% python3 -q
>>> import numpy as np
>>> import numpy.linalg as la
>>> np.set_printoptions(precision=2, suppress=True, linewidth=160)
>>> W0 = np.array([[0.9, -1.6, -0.5, 2.1, -1.5],
...     [-0.6, -0.9, 1.1, 0.9, -2.0],
...     [0.0, 0.9, -0.9, 1.5, 0.7]])
>>> W0[:, 3] *= 10
>>> print(W0)
[[ 0.9 -1.6 -0.5 21.  -1.5]
 [-0.6 -0.9  1.1  9.  -2. ]
 [ 0.   0.9 -0.9 15.   0.7]]
>>> print(np.count_nonzero(W0))
14
>>> print(np.abs(W0).max())
21.0
>>> print(np.unravel_index(np.abs(W0).argmax(), W0.shape))
(np.int64(0), np.int64(3))
>>> print(np.diff(W0, axis=0))
[[ -1.5   0.7   1.6 -12.   -0.5]
 [  0.6   1.8  -2.    6.    2.7]]
>>> W0[:, 5]
Traceback (most recent call last):
  File "<python-input-10>", line 1, in <module>
    W0[:, 5]
    ~~^^^^^^
IndexError: index 5 is out of bounds for axis 1 with size 5
>>> print(la.svd(W0, compute_uv=False))
[27.4   2.97  1.37]
>>> B = W0 / np.sqrt((W0 ** 2).mean(axis=1, keepdims=True))
>>> print(la.matrix_rank(W0 - W0.mean(axis=1, keepdims=True)))
3
>>> print(la.matrix_rank(B) == la.matrix_rank(W0))
True
>>> x = np.array([-1, 2, 1, -1, 2])
>>> h = np.maximum(W0 @ x, 0)
>>> print(W0 * (h > 1e-9)[:, None])
[[ 0. -0. -0.  0. -0.]
 [-0. -0.  0.  0. -0.]
 [ 0.  0. -0.  0.  0.]]
>>> print(np.maximum(W0 @ x, 0) - np.maximum(-W0 @ x, 0))
[-28.6 -13.1 -12.7]
>>> print(np.flatnonzero(h > 1e-9))
[]
>>> feats = np.load("x.npy")
>>> print(feats)
[[ 1.   0.   0.   0.   0. ]
 [ 0.   1.   0.   0.   0. ]
 [ 0.   0.   0.6  0.  -0.8]
 [ 0.   0.   0.   1.   0. ]
 [ 0.   0.   0.8  0.   0.6]]
>>> Q, R = la.qr(feats)
>>> print(abs(R[0, 0]), round(float(la.norm(feats[:, 0])), 2))
1.0 1.0
>>> print(np.abs(np.diag(R)))
[1. 1. 1. 1. 1.]
>>> B = feats / np.sqrt((feats ** 2).mean(axis=1, keepdims=True))
>>> print(la.matrix_rank(B) == la.matrix_rank(feats))
True
>>> print(B[1])
[0.   2.24 0.   0.   0.  ]
>>> print(la.matrix_rank(feats - feats.mean(axis=1, keepdims=True)))
4
>>> rng = np.random.default_rng(92)
>>> idx = rng.permutation(5)
>>> print(idx)
[2 3 0 4 1]
>>> B = feats[idx][:, idx]
>>> print(np.sort(np.abs(la.eigvals(B))))
[1. 1. 1. 1. 1.]
>>> print(np.diag(B))
[0.6 1.  1.  0.6 1. ]
>>> print(np.allclose(B, feats))
False
>>> print(np.trace(B))
4.2
>>> print(B)
[[ 0.6  0.   0.  -0.8  0. ]
 [ 0.   1.   0.   0.   0. ]
 [ 0.   0.   1.   0.   0. ]
 [ 0.8  0.   0.   0.6  0. ]
 [ 0.   0.   0.   0.   1. ]]
>>> x = np.array([3, 2, 0, 2, 1])
>>> target = feats @ x
>>> print(target)
[ 3.   2.  -0.8  2.   0.6]
>>> print(la.solve(feats, target + feats[:, 3]))
[3. 2. 0. 3. 1.]
>>> r0 = np.array([2, 0, 0, 0, 1])
>>> B = feats + np.outer(r0, np.eye(5)[2])
>>> print(round(float(la.det(B) / la.det(feats)), 2), np.round(1 + la.solve(feats, r0)[2], 2))
1.8 1.8
>>> print(la.matrix_rank(la.inv(B) - la.inv(feats), tol=1e-8))
1
>>> A = np.load("sample2.npy")
>>> print(A)
[[ 0 -2 -1  0]
 [ 0  1 -2  0]
 [ 0  0 -2 -2]
 [ 0  0  0 -2]]
>>> print(la.matrix_power(A - np.diag(np.diag(A)), 4))
[[0 0 0 0]
 [0 0 0 0]
 [0 0 0 0]
 [0 0 0 0]]
>>> try:
...     la.inv(A)
... except la.LinAlgError as e:
...     print("failed:", e)
... 
failed: Singular matrix
>>> print(la.matrix_rank(A - A[0, 0] * np.eye(4)))
3
>>> idx = rng.permutation(4)
>>> print(idx)
[0 1 2 3]
>>> B = A[idx][:, idx]
>>> print(np.trace(B))
-3
>>> print(round(la.det(B), 2), round(float(la.det(A[idx])), 2))
0.0 0.0
>>> print(np.round(A @ la.pinv(A) @ A, 2) + 0)
[[ 0. -2. -1.  0.]
 [ 0.  1. -2.  0.]
 [ 0.  0. -2. -2.]
 [ 0.  0.  0. -2.]]
>>> print(np.allclose(A[:-1].T @ la.lstsq(A[:-1].T, A[-1])[0], A[-1]))
True
>>> print(np.abs(np.diag(la.qr(A)[1])) > 1e-9)
[False  True  True  True]
>>> left, sig, vt = la.svd(A)
>>> V = vt[:(sig > 1e-8).sum()]
>>> x = A[0] + -3 * A[2] + rng.integers(2) * np.eye(4)[0]
>>> print(x)
[ 0. -2.  5.  6.]
>>> print(round(float(la.norm(x - V.T @ V @ x)), 2))
0.0
>>> print(np.round(V.T @ V, 2) + 0)
[[0. 0. 0. 0.]
 [0. 1. 0. 0.]
 [0. 0. 1. 0.]
 [0. 0. 0. 1.]]
>>> print(np.diag(V.T @ V))
[0. 1. 1. 1.]
>>> print(np.trace(A))
-3
>>> print(np.allclose(A, A.T))
False
>>> print(np.sort(np.abs(la.eigvals(A))))
[0. 1. 2. 2.]
>>> print(A @ A)
[[ 0 -2  6  2]
 [ 0  1  2  4]
 [ 0  0  4  8]
 [ 0  0  0  4]]
>>> print((A - A.T) / 2)
[[ 0.  -1.  -0.5  0. ]
 [ 1.   0.  -1.   0. ]
 [ 0.5  1.   0.  -1. ]
 [ 0.   0.   1.   0. ]]
>>> print((A + A.T) / 2)
[[ 0.  -1.  -0.5  0. ]
 [-1.   1.  -1.   0. ]
 [-0.5 -1.  -2.  -1. ]
 [ 0.   0.  -1.  -2. ]]
>>> print(np.round(np.abs(la.eigvals(A)).max(), 2))
2.0
>>> K = np.load("out7.npy")
>>> print(K)
[[ 5  0  2  3 -2]
 [-2  0 -2 -3  2]
 [ 9  0  6  9 -6]]
>>> left, sig, vt = la.svd(K)
>>> V = vt[:(sig > 1e-8).sum()]
>>> x = K[0] + -3 * K[2] + rng.integers(2) * np.eye(5)[0]
>>> print(x)
[-22.   0. -16. -24.  16.]
>>> print(np.round(np.diag(V.T @ V), 2) + 0)
[1.   0.   0.24 0.53 0.24]
>>> print(la.matrix_rank(np.vstack([K, x])))
2
>>> def softmax(z):
...     e = np.exp(z - z.max(axis=-1, keepdims=True))
...     return e / e.sum(axis=-1, keepdims=True)
... 
>>> print(np.round(softmax(K[0] + 3), 2) + 0)
[0.84 0.01 0.04 0.11 0.  ]
>>> print(np.round(softmax(K[0]), 2) + 0)
[0.84 0.01 0.04 0.11 0.  ]
>>> print(softmax(K).sum(axis=1))
[1. 1. 1.]
>>> scores = K @ K.T / np.sqrt(5)
>>> print(softmax(scores).round(6).argmax(axis=1))
[2 1 2]
>>> print(np.round(softmax(scores + np.triu(np.full(scores.shape, -np.inf), 1)), 2) + 0)
[[1. 0. 0.]
 [0. 1. 0.]
 [0. 0. 1.]]
>>> print(softmax(scores)[0] @ K)
[ 9.  0.  6.  9. -6.]
>>> E = np.array([[-3.88, -0.07, 0.0],
...     [0.19, -2.63, 1.25],
...     [3.41, -1.71, 1.67],
...     [-5.68, 0.66, 1.2],
...     [-2.62, -0.32, 0.86],
...     [1.97, 1.83, -0.7],
...     [5.27, -3.68, -0.31],
...     [-4.67, -1.02, -1.94],
...     [4.73, -0.12, -0.48],
...     [-0.47, 0.37, 1.24],
...     [-2.99, 1.64, 1.76]])
>>> Xc = E - E.mean(axis=0)
>>> left, sig, vt = la.svd(Xc, full_matrices=False)
>>> print(np.round(Xc.mean(axis=0), 2) + 0)
[0. 0. 0.]
>>> print(np.searchsorted(np.cumsum(sig ** 2) / (sig ** 2).sum(), 0.9) + 1)
2
>>> print(la.matrix_rank(Xc))
3
>>> print(sig)
[12.45  4.78  3.7 ]
>>> x = np.array([0, 2, -2])
>>> target = E @ x
>>> print(np.round(la.lstsq(E, target)[0], 2) + 0)
[ 0.  2. -2.]
>>> target = target + 0.02 * rng.normal(size=11)
>>> print(target)
[-0.14 -7.77 -6.76 -1.09 -2.33  5.07 -6.74  1.81  0.7  -1.75 -0.25]
>>> coef, *_ = la.lstsq(E, target)
>>> print(coef.round(2) + 0)
[ 0.  2. -2.]
>>> print(np.round(la.norm(target - E @ coef), 2))
0.05
>>> print(np.round(E.T @ (target - E @ coef), 2) + 0)
[0. 0. 0.]
